$ python3 -q
>>> import numpy as np
>>> np.set_printoptions(precision=3, suppress=True, linewidth=160, sign=" ")
>>> X = np.load("m.npy")
>>> X
array([[ 2,  0,  0,  0,  0,  0,  3,  0],
       [ 0,  0,  2,  1,  3,  1,  0,  1],
       [ 0,  2,  1,  3,  1,  3,  0,  3],
       [ 0,  0,  2,  1,  2,  1,  0,  3],
       [ 0,  3,  3,  2,  2,  1,  0,  0],
       [ 0,  1,  2,  1,  1,  2,  0,  1],
       [ 1,  0,  0,  0,  0,  0,  1,  0],
       [ 0,  2,  1,  2,  1,  2,  0,  0]])
>>> # 2 groups of indices that never mix
>>> rk = np.linalg.matrix_rank(X)
>>> rk
np.int64(7)
>>> N = np.linalg.svd(X)[2][rk:].T
>>> np.linalg.matrix_rank(X.T @ X), np.linalg.matrix_rank(X @ X.T)
(np.int64(7), np.int64(7))
>>> U, sig, VT = np.linalg.svd(X)
>>> evecs = VT[:(sig > 1e-8).sum()]
>>> rng = np.random.default_rng(605)
>>> vec = X[5] + 5 * X[3] + rng.integers(2) * np.eye(8)[6]
>>> vec
array([  0.,   1.,  12.,   6.,  11.,   7.,   0.,  16.])
>>> np.diag(evecs.T @ evecs)
array([ 1.   ,  0.743,  0.886,  0.543,  0.886,  0.971,  1.   ,  0.971])
>>> round(float(np.linalg.norm(vec - evecs.T @ evecs @ vec)), 3)
0.0
>>> np.allclose(evecs.T @ evecs @ vec, vec)
True
>>> np.allclose(X[:-1].T @ np.linalg.lstsq(X[:-1].T, X[-1])[0], X[-1])
True
>>> round(float(np.trace(np.linalg.pinv(X) @ X)), 3)
7.0
>>> out = X + rng.integers(-2, 3, (8, 7)) @ rng.integers(-2, 3, (7, 8))
>>> out
array([[  4,   7,  -1,  -4,   2,   0,   5,  -3],
       [ -2,  -5,   2,   1,   3,  -1,   1,   2],
       [  6,   4,  -1,   3,   4,   8,  -1,   7],
       [-14,   2,  -9,   4,  -2,   3,  12,  -7],
       [ -8,   5,  -1,   4,   2,   9,  12,   0],
       [ -3,   0,  -5,   0,   2,   8,   1,   5],
       [ -6,   4,  -8,   0,  -5,   8,   9,  -1],
       [  0,   1,  -3,  11,  -4,   5,  -1,  -3]])
>>> np.abs(out - X).sum(axis=1)
array([ 21,  11,  23,  58,  36,  24,  41,  26])
>>> np.linalg.matrix_rank(out - X, tol=1e-8)
np.int64(7)
>>> vec = np.array([4, 1, 1, 8, 5, 9, 4, 8])
>>> rhs = out @ vec
>>> c, lr = np.zeros(8), 1 / np.linalg.norm(out, 2) ** 2
>>> for i in range(4):
...     c -= lr * out.T @ (out @ c - rhs)
...     if i % 1 == 0: print(i, round(np.linalg.norm(out @ c - rhs), 3))
... 
0 182.865
1 131.099
2 96.042
3 72.49
>>> c
array([ 1.777,  2.473, -0.717,  4.132,  2.712,  8.399,  1.06 ,  5.236])
>>> out = np.array([[1, 1], [1, -1]])
>>> W0 = np.kron(out, np.kron(out, out))[rng.permutation(8)][:5]
>>> W0
array([[ 1,  1, -1, -1, -1, -1,  1,  1],
       [ 1,  1, -1, -1,  1,  1, -1, -1],
       [ 1,  1,  1,  1,  1,  1,  1,  1],
       [ 1, -1,  1, -1, -1,  1, -1,  1],
       [ 1, -1, -1,  1, -1,  1,  1, -1]])
>>> out = W0 + rng.integers(-2, 3, (5, 1)) @ rng.integers(-2, 3, (1, 8))
>>> out
array([[ 3,  0, -1,  1,  1, -2,  3,  0],
       [ 3,  0, -1,  1,  3,  0,  1, -2],
       [ 5, -1,  1,  5,  5, -1,  5, -1],
       [-3,  1,  1, -5, -5,  3, -5,  3],
       [ 3, -2, -1,  3,  1,  0,  3, -2]])
>>> np.round(np.linalg.svd(out - W0, compute_uv=False), 3) + 0
array([ 14.457,   0.   ,   0.   ,   0.   ,   0.   ])
>>> out = W0 / np.linalg.norm(W0, axis=1, keepdims=True)
>>> C2 = out @ out.T
>>> C2[3].round(3) + 0
array([ 0.,  0.,  0.,  1.,  0.])
>>> C2.round(3) + 0
array([[ 1.,  0.,  0.,  0.,  0.],
       [ 0.,  1.,  0.,  0.,  0.],
       [ 0.,  0.,  1.,  0.,  0.],
       [ 0.,  0.,  0.,  1.,  0.],
       [ 0.,  0.,  0.,  0.,  1.]])
>>> np.degrees(np.arccos(np.clip(C2[3, 4], -1, 1)))
np.float64(90.0)
>>> round(float(np.linalg.norm(W0[0], 1)), 3), round(float(np.linalg.norm(W0[0], np.inf)), 3)
(8.0, 1.0)
>>> W0[0] @ W0[1]
np.int64(0)
>>> np.linalg.norm(W0, axis=1).argmax()
np.int64(0)
>>> round(float(np.linalg.norm(W0) ** 2 / np.linalg.norm(W0, 2) ** 2), 3)
5.0
>>> np.linalg.norm(W0, axis=1)
array([ 2.828,  2.828,  2.828,  2.828,  2.828])
>>> round(float(np.linalg.norm(W0[0] - W0[1])), 3)
4.0
>>> th = np.radians(72)
>>> r_ = np.eye(8)
>>> r_[4, 4] = r_[2, 2] = np.cos(th)
>>> r_[4, 2], r_[2, 4] = -np.sin(th), np.sin(th)
>>> r_
array([[ 1.   ,  0.   ,  0.   ,  0.   ,  0.   ,  0.   ,  0.   ,  0.   ],
       [ 0.   ,  1.   ,  0.   ,  0.   ,  0.   ,  0.   ,  0.   ,  0.   ],
       [ 0.   ,  0.   ,  0.309,  0.   ,  0.951,  0.   ,  0.   ,  0.   ],
       [ 0.   ,  0.   ,  0.   ,  1.   ,  0.   ,  0.   ,  0.   ,  0.   ],
       [ 0.   ,  0.   , -0.951,  0.   ,  0.309,  0.   ,  0.   ,  0.   ],
       [ 0.   ,  0.   ,  0.   ,  0.   ,  0.   ,  1.   ,  0.   ,  0.   ],
       [ 0.   ,  0.   ,  0.   ,  0.   ,  0.   ,  0.   ,  1.   ,  0.   ],
       [ 0.   ,  0.   ,  0.   ,  0.   ,  0.   ,  0.   ,  0.   ,  1.   ]])
>>> out = W0 @ r_.T
>>> np.allclose(W0 @ W0.T, out @ out.T)
True
>>> np.allclose(np.linalg.norm(W0, axis=1), np.linalg.norm(out, axis=1))
True
>>> data = np.load("arr.npy")
>>> data
array([[ 0.,  0.,  0., -1., -1.,  0.],
       [ 0.,  0., -1.,  0.,  0.,  0.],
       [ 0., -1.,  0.,  0.,  0.,  0.],
       [-1.,  0.,  0.,  0., -1.,  0.],
       [-1.,  0.,  0., -1.,  0.,  0.],
       [ 0.,  0.,  0.,  0.,  0.,  0.]])
>>> W0.mean(axis=0)
array([ 1. ,  0.2, -0.2, -0.2, -0.2,  0.6,  0.2,  0.2])
>>> W0 - W0[0]
array([[ 0,  0,  0,  0,  0,  0,  0,  0],
       [ 0,  0,  0,  0,  2,  2, -2, -2],
       [ 0,  0,  2,  2,  2,  2,  0,  0],
       [ 0, -2,  2,  0,  0,  2, -2,  0],
       [ 0, -2,  0,  2,  0,  2,  0, -2]])
>>> W0.sum(axis=0)
array([ 5,  1, -1, -1, -1,  3,  1,  1])
>>> np.count_nonzero(W0)
np.int64(40)
>>> W0.sum(axis=1)
array([ 0,  0,  8,  0,  0])
>>> round(float(np.linalg.norm(data, 1)), 3), np.round(np.linalg.norm(data, np.inf), 3)
(2.0, np.float64(2.0))
>>> U, sig, VT = np.linalg.svd(data)
>>> sig
array([ 2.,  1.,  1.,  1.,  1.,  0.])
>>> out = U[:, :5] @ np.diag(sig[:5]) @ VT[:5]
>>> out.round(3) + 0
array([[ 0.,  0.,  0., -1., -1.,  0.],
       [ 0.,  0., -1.,  0.,  0.,  0.],
       [ 0., -1.,  0.,  0.,  0.,  0.],
       [-1.,  0.,  0.,  0., -1.,  0.],
       [-1.,  0.,  0., -1.,  0.,  0.],
       [ 0.,  0.,  0.,  0.,  0.,  0.]])
>>> np.linalg.lstsq(data[:-1].T, data[-1])[2]
np.int32(5)
>>> np.round(np.trace(np.linalg.pinv(data) @ data), 3)
np.float64(5.0)
>>> np.round(data @ np.linalg.pinv(data) @ data, 3) + 0
array([[ 0.,  0.,  0., -1., -1.,  0.],
       [ 0.,  0., -1.,  0.,  0.,  0.],
       [ 0., -1.,  0.,  0.,  0.,  0.],
       [-1.,  0.,  0.,  0., -1.,  0.],
       [-1.,  0.,  0., -1.,  0.,  0.],
       [ 0.,  0.,  0.,  0.,  0.,  0.]])
>>> round(float(np.linalg.norm(data, 2) / np.linalg.norm(data)), 3)
0.707
>>> np.linalg.cond(data) > 100
np.True_
>>> np.argsort(-np.linalg.norm(data, axis=0).round(6), kind="stable")[:3]
array([ 0,  3,  4])
>>> np.linalg.matrix_rank(data, rtol=0.1)
np.int64(5)
>>> J = np.diag(10 * np.array([2, 6, 9])) + np.array([[7, 9, 3], [6, 7, 8], [7, 7, 1]])
>>> J
array([[ 27,   9,   3],
       [  6,  67,   8],
       [  7,   7,  91]])
>>> out = np.linalg.inv(J)
>>> np.round(J @ out, 3) + 0
array([[ 1.,  0.,  0.],
       [ 0.,  1.,  0.],
       [ 0.,  0.,  1.]])
>>> round(np.linalg.cond(J), 3)
np.float64(3.681)
>>> A = np.load("sample8.npy")
>>> A
array([[ 3, -4, -2, -4, -1,  2,  0, -4],
       [-4,  3, -4, -2, -4, -1,  2,  0],
       [-2, -4,  3, -4, -2, -4, -1,  2],
       [-4, -2, -4,  3, -4, -2, -4, -1],
       [-1, -4, -2, -4,  3, -4, -2, -4],
       [ 2, -1, -4, -2, -4,  3, -4, -2],
       [ 0,  2, -1, -4, -2, -4,  3, -4],
       [-4,  0,  2, -1, -4, -2, -4,  3]])
>>> C2 = A.T @ A
>>> np.allclose(C2, C2.T)
True
>>> np.linalg.eigvalsh(C2)[::-1]
array([ 170.769,  139.997,  104.849,   86.198,   46.031,    9.799,    9.356,    1.002])
>>> np.linalg.matrix_rank(C2)
np.int64(8)
>>> F = np.load("run0.npy")
>>> F
array([[ 0.822,  0.189,  0.073,  0.194,  0.201,  0.08 , -0.145],
       [ 0.189,  0.8  , -0.077, -0.205, -0.213, -0.085,  0.153],
       [ 0.073, -0.077,  0.97 , -0.079, -0.082, -0.033,  0.059],
       [ 0.194, -0.205, -0.079,  0.789, -0.219, -0.088,  0.158],
       [ 0.201, -0.213, -0.082, -0.219,  0.772, -0.091,  0.164],
       [ 0.08 , -0.085, -0.033, -0.088, -0.091,  0.964,  0.065],
       [-0.145,  0.153,  0.059,  0.158,  0.164,  0.065,  0.882]])
>>> evals, evecs = np.linalg.eigh(F)
>>> np.round(evecs.T @ evecs, 3) + 0
array([[ 1.,  0.,  0.,  0.,  0.,  0.,  0.],
       [ 0.,  1.,  0.,  0.,  0.,  0.,  0.],
       [ 0.,  0.,  1.,  0.,  0.,  0.,  0.],
       [ 0.,  0.,  0.,  1.,  0.,  0.,  0.],
       [ 0.,  0.,  0.,  0.,  1.,  0.,  0.],
       [ 0.,  0.,  0.,  0.,  0.,  1.,  0.],
       [ 0.,  0.,  0.,  0.,  0.,  0.,  1.]])
>>> evals.round(3) + 0
array([ 0.,  1.,  1.,  1.,  1.,  1.,  1.])
>>> evecs @ np.diag(evals) @ evecs.T
array([[ 0.822,  0.189,  0.073,  0.194,  0.201,  0.08 , -0.145],
       [ 0.189,  0.8  , -0.077, -0.205, -0.213, -0.085,  0.153],
       [ 0.073, -0.077,  0.97 , -0.079, -0.082, -0.033,  0.059],
       [ 0.194, -0.205, -0.079,  0.789, -0.219, -0.088,  0.158],
       [ 0.201, -0.213, -0.082, -0.219,  0.772, -0.091,  0.164],
       [ 0.08 , -0.085, -0.033, -0.088, -0.091,  0.964,  0.065],
       [-0.145,  0.153,  0.059,  0.158,  0.164,  0.065,  0.882]])
>>> np.unique(evals.round(6) + 0, return_counts=True)[1]
array([ 1,  6])
>>> np.round(evecs.T @ F @ evecs, 3) + 0
array([[ 0.,  0.,  0.,  0.,  0.,  0.,  0.],
       [ 0.,  1.,  0.,  0.,  0.,  0.,  0.],
       [ 0.,  0.,  1.,  0.,  0.,  0.,  0.],
       [ 0.,  0.,  0.,  1.,  0.,  0.,  0.],
       [ 0.,  0.,  0.,  0.,  1.,  0.,  0.],
       [ 0.,  0.,  0.,  0.,  0.,  1.,  0.],
       [ 0.,  0.,  0.,  0.,  0.,  0.,  1.]])
